$ python3 -q
>>> import numpy as np
>>> np.set_printoptions(precision=1, suppress=True, linewidth=120)
>>> J = np.load("run15.npy")
>>> J
array([[ 0.5, -1.5, -1.1, -0.6, -1.1, -1.2],
       [-1. ,  2.1,  1.8,  0.8,  1.8,  1.6],
       [ 0.8, -2. , -1.7, -1. , -1.6, -1.8],
       [ 1. , -2.4, -2.1, -1. , -1.8, -1.8],
       [-1. ,  2.4,  2.1,  1. ,  1.9,  2. ],
       [ 2.7, -7. , -5.6, -2.9, -5.7, -5.6],
       [ 0.8, -1.7, -1.5, -0.7, -1.3, -1.5],
       [-0.8,  2.1,  1.7,  1. ,  1.7,  1.6],
       [ 0.5, -1.3, -0.9, -0.7, -0.9, -1.3],
       [-6.3, 15.5, 12.3,  6.3, 12.4, 12.3],
       [ 0.5, -1.8, -1.4, -1. , -1.5, -1.4],
       [-3.3,  7.8,  6.3,  3.1,  6. ,  6.2],
       [ 0. ,  0.1,  0.2, -0.1,  0. ,  0.2],
       [-0.3,  0.5,  0.3,  0.3,  0.2,  0.3],
       [ 0.8, -1.9, -1.7, -0.8, -1.8, -1.5],
       [-0.9,  2.1,  1.7,  0.7,  1.9,  1.6],
       [-0.3,  1.1,  0.6,  0.3,  0.6,  0.7],
       [-0.7,  1.6,  1.2,  0.7,  1.3,  1.1],
       [-1.8,  3.7,  3.3,  1.6,  3.1,  3.1],
       [ 1.5, -3.7, -3. , -1.4, -3.1, -2.9],
       [ 1. , -2.5, -2. , -1.1, -2. , -2.1],
       [ 3. , -7.5, -6.1, -3.1, -5.8, -6.2],
       [-1.5,  3.9,  3.2,  1.7,  3.3,  3.3],
       [ 0.1, -0.1,  0.1,  0. ,  0. ,  0. ],
       [-3.3,  8.4,  6.6,  3.4,  6.6,  6.4],
       [ 1. , -2.6, -2.2, -1.2, -2. , -2.2],
       [ 1.5, -4.1, -3.3, -1.6, -3.2, -3.2],
       [ 1. , -2.8, -2.1, -1.2, -2. , -2. ],
       [-1.3,  3.8,  3.1,  1.6,  3.1,  3. ],
       [ 3.8, -9.3, -7.4, -3.8, -7.5, -7.3],
       [ 1.3, -2.8, -2.4, -1.3, -2.5, -2.3],
       [-0.5,  1.5,  1.2,  0.4,  1.3,  1.4]])
>>> proj = J @ np.linalg.solve(J.T @ J, J.T)
>>> np.round(np.linalg.eigvalsh(proj), 1) + 0
array([0., 0., 0., 0., 0., 0., 0., 0., 0., 0., 0., 0., 0., 0., 0., 0., 0., 0., 0., 0., 0., 0., 0., 0., 0., 0., 1., 1.,
       1., 1., 1., 1.])
>>> np.round(proj @ J[:, 0], 1) + 0
array([ 0.5, -1. ,  0.8,  1. , -1. ,  2.7,  0.8, -0.8,  0.5, -6.3,  0.5, -3.3,  0. , -0.3,  0.8, -0.9, -0.3, -0.7,
       -1.8,  1.5,  1. ,  3. , -1.5,  0.1, -3.3,  1. ,  1.5,  1. , -1.3,  3.8,  1.3, -0.5])
>>> np.round(np.diag(proj), 1) + 0
array([0. , 0.1, 0.1, 0.3, 0.1, 0.1, 0.1, 0.1, 0.4, 0.4, 0.3, 0.3, 0.2, 0.2, 0.2, 0.2, 0.2, 0.1, 0.3, 0.1, 0. , 0.3,
       0.2, 0.1, 0.2, 0.1, 0.1, 0.2, 0.2, 0.2, 0.2, 0.3])
